% ipython --no-banner

In [1]: import numpy as np

In [2]: from numpy import linalg as LA

In [3]: np.set_printoptions(precision=3, suppress=True, linewidth=200)

In [4]: J = np.load("sample9.npy")

In [5]: J
Out[5]: 
array([[0.083, 0.154, 0.059, 0.131, 0.178],
       [0.154, 0.287, 0.11 , 0.243, 0.331],
       [0.059, 0.11 , 0.042, 0.093, 0.127],
       [0.131, 0.243, 0.093, 0.205, 0.28 ],
       [0.178, 0.331, 0.127, 0.28 , 0.382]])

In [6]: Uu, sig, vt = LA.svd(J)

In [7]: sig.round(3) + 0
Out[7]: array([1., 0., 0., 0., 0.])

In [8]: B = Uu[:, :1] @ np.diag(sig[:1]) @ vt[:1]

In [9]: round(LA.norm(J - B, 2), 3), np.round(sig[1], 3)
Out[9]: (np.float64(0.0), np.float64(0.0))

In [10]: np.round(np.abs(J - B).max(), 3)
Out[10]: np.float64(0.0)

In [11]: LA.matrix_rank(J, rtol=0.05)
Out[11]: np.int64(1)

In [12]: Uu, sig, vt = LA.svd(J, full_matrices=False)

In [13]: np.abs(Uu[:, 0]).round(6).argmax()
Out[13]: np.int64(4)

In [14]: np.allclose(Uu * sig @ vt, J)
Out[14]: True

In [15]: Uu.shape, sig.shape, vt.shape
Out[15]: ((5, 5), (5,), (5, 5))

In [16]: np.round(vt @ vt.T, 3) + 0
Out[16]: 
array([[1., 0., 0., 0., 0.],
       [0., 1., 0., 0., 0.],
       [0., 0., 1., 0., 0.],
       [0., 0., 0., 1., 0.],
       [0., 0., 0., 0., 1.]])

In [17]: (sig > 1e-8).sum()
Out[17]: np.int64(1)

In [18]: round(float(np.trace(LA.pinv(J) @ J)), 3)
Out[18]: 1.0

In [19]: np.abs(np.diag(LA.qr(J)[1])) > 1e-9
Out[19]: array([ True, False, False, False, False])

In [20]: np.allclose(J[:-1].T @ LA.lstsq(J[:-1].T, J[-1])[0], J[-1])
Out[20]: True

In [21]: J @ LA.pinv(J) @ J
Out[21]: 
array([[0.083, 0.154, 0.059, 0.131, 0.178],
       [0.154, 0.287, 0.11 , 0.243, 0.331],
       [0.059, 0.11 , 0.042, 0.093, 0.127],
       [0.131, 0.243, 0.093, 0.205, 0.28 ],
       [0.178, 0.331, 0.127, 0.28 , 0.382]])

In [22]: B = J / np.sqrt((J ** 2).mean(axis=1, keepdims=True))

In [23]: LA.matrix_rank(J - J.mean(axis=1, keepdims=True))
Out[23]: np.int64(1)

In [24]: B[1]
Out[24]: array([0.645, 1.198, 0.461, 1.013, 1.382])

In [25]: LA.matrix_rank(B) == LA.matrix_rank(J)
Out[25]: np.True_

In [26]: Uu, sig, vt = LA.svd(J)

In [27]: vecs = vt[:(sig > 1e-8).sum()]

In [28]: rng = np.random.default_rng(225569)

In [29]: vec = J[1] + 2 * J[2] + rng.integers(2) * np.eye(5)[1]

In [30]: vec
Out[30]: array([0.273, 0.508, 0.195, 0.43 , 0.586])

In [31]: round(LA.norm(vec - vecs.T @ vecs @ vec), 3)
Out[31]: np.float64(0.0)

In [32]: np.diag(vecs.T @ vecs)
Out[32]: array([0.083, 0.287, 0.042, 0.205, 0.382])

In [33]: vecs.T @ vecs
Out[33]: 
array([[0.083, 0.154, 0.059, 0.131, 0.178],
       [0.154, 0.287, 0.11 , 0.243, 0.331],
       [0.059, 0.11 , 0.042, 0.093, 0.127],
       [0.131, 0.243, 0.093, 0.205, 0.28 ],
       [0.178, 0.331, 0.127, 0.28 , 0.382]])

In [34]: Q, _ = LA.qr(np.array([[-1.0, 1.7, 0.1, 0.0],
    ...:     [-1.5, -1.2, 0.6, -1.4],
    ...:     [-1.7, -0.2, 2.3, 1.4],
    ...:     [0.0, 1.2, 1.3, 0.8]]))

In [35]: arr = Q[:, :4]

In [36]: arr
Out[36]: 
array([[-0.404,  0.737,  0.539, -0.061],
       [-0.605, -0.454,  0.237,  0.609],
       [-0.686, -0.033, -0.526, -0.502],
       [ 0.   ,  0.499, -0.614,  0.611]])

In [37]: # keeps lengths

In [38]: r0 = np.array([9, 1, -4, -2])

In [39]: B = arr + np.outer(r0, np.eye(4)[0])

In [40]: round(float(LA.det(B) / LA.det(arr)), 3), round(1 + LA.solve(arr, r0)[0], 3)
Out[40]: (-0.493, np.float64(-0.493))

In [41]: t = np.radians(163)

In [42]: R = np.eye(4)

In [43]: R[3, 3] = R[0, 0] = np.cos(t)

In [44]: R[3, 0], R[0, 3] = -np.sin(t), np.sin(t)

In [45]: R
Out[45]: 
array([[-0.956,  0.   ,  0.   ,  0.292],
       [ 0.   ,  1.   ,  0.   ,  0.   ],
       [ 0.   ,  0.   ,  1.   ,  0.   ],
       [-0.292,  0.   ,  0.   , -0.956]])

In [46]: B = arr @ R.T

In [47]: LA.svd(arr, compute_uv=False), LA.svd(B, compute_uv=False)
Out[47]: (array([1., 1., 1., 1.]), array([1., 1., 1., 1.]))

In [48]: np.abs(B - arr).max(axis=0)
Out[48]: array([1.362, 0.   , 0.   , 1.196])

In [49]: arr.reshape(2, -1)
Out[49]: 
array([[-0.404,  0.737,  0.539, -0.061, -0.605, -0.454,  0.237,  0.609],
       [-0.686, -0.033, -0.526, -0.502,  0.   ,  0.499, -0.614,  0.611]])

In [50]: arr.reshape(-1, 2)
Out[50]: 
array([[-0.404,  0.737],
       [ 0.539, -0.061],
       [-0.605, -0.454],
       [ 0.237,  0.609],
       [-0.686, -0.033],
       [-0.526, -0.502],
       [ 0.   ,  0.499],
       [-0.614,  0.611]])

In [51]: arr.ravel(order="F")
Out[51]: array([-0.404, -0.605, -0.686,  0.   ,  0.737, -0.454, -0.033,  0.499,  0.539,  0.237, -0.526, -0.614, -0.061,  0.609, -0.502,  0.611])

In [52]: t3 = arr.reshape(4, 2, -1)

In [53]: t3.sum(axis=1)
Out[53]: 
array([[ 0.135,  0.676],
       [-0.369,  0.155],
       [-1.212, -0.534],
       [-0.614,  1.11 ]])

In [54]: np.swapaxes(t3, 1, 2)[2]
Out[54]: 
array([[-0.686, -0.526],
       [-0.033, -0.502]])

In [55]: K = np.load("out0.npy")

In [56]: K
Out[56]: 
array([[2, 0, 1],
       [1, 2, 0],
       [0, 1, 2]])

In [57]: B = np.array([[0, 2, 1], [1, 1, 1], [1, 1, 2]])

In [58]: B.T @ K.T
Out[58]: 
array([[1, 2, 3],
       [5, 4, 3],
       [4, 3, 5]])

In [59]: LA.matrix_rank(np.vstack([K, B.T]))
Out[59]: np.int64(3)

In [60]: r0 = np.array([2, 2])

In [61]: np.convolve(K[1], r0)
Out[61]: array([2, 6, 4, 0])

In [62]: Q = K.astype(float).copy()

In [63]: for j in range(3):
    ...:     Q[:, j] -= Q[:, :j] @ (Q[:, :j].T @ Q[:, j])
    ...:     Q[:, j] /= LA.norm(Q[:, j])
    ...: 

In [64]: np.round(Q.T @ Q, 3) + 0
Out[64]: 
array([[1., 0., 0.],
       [0., 1., 0.],
       [0., 0., 1.]])
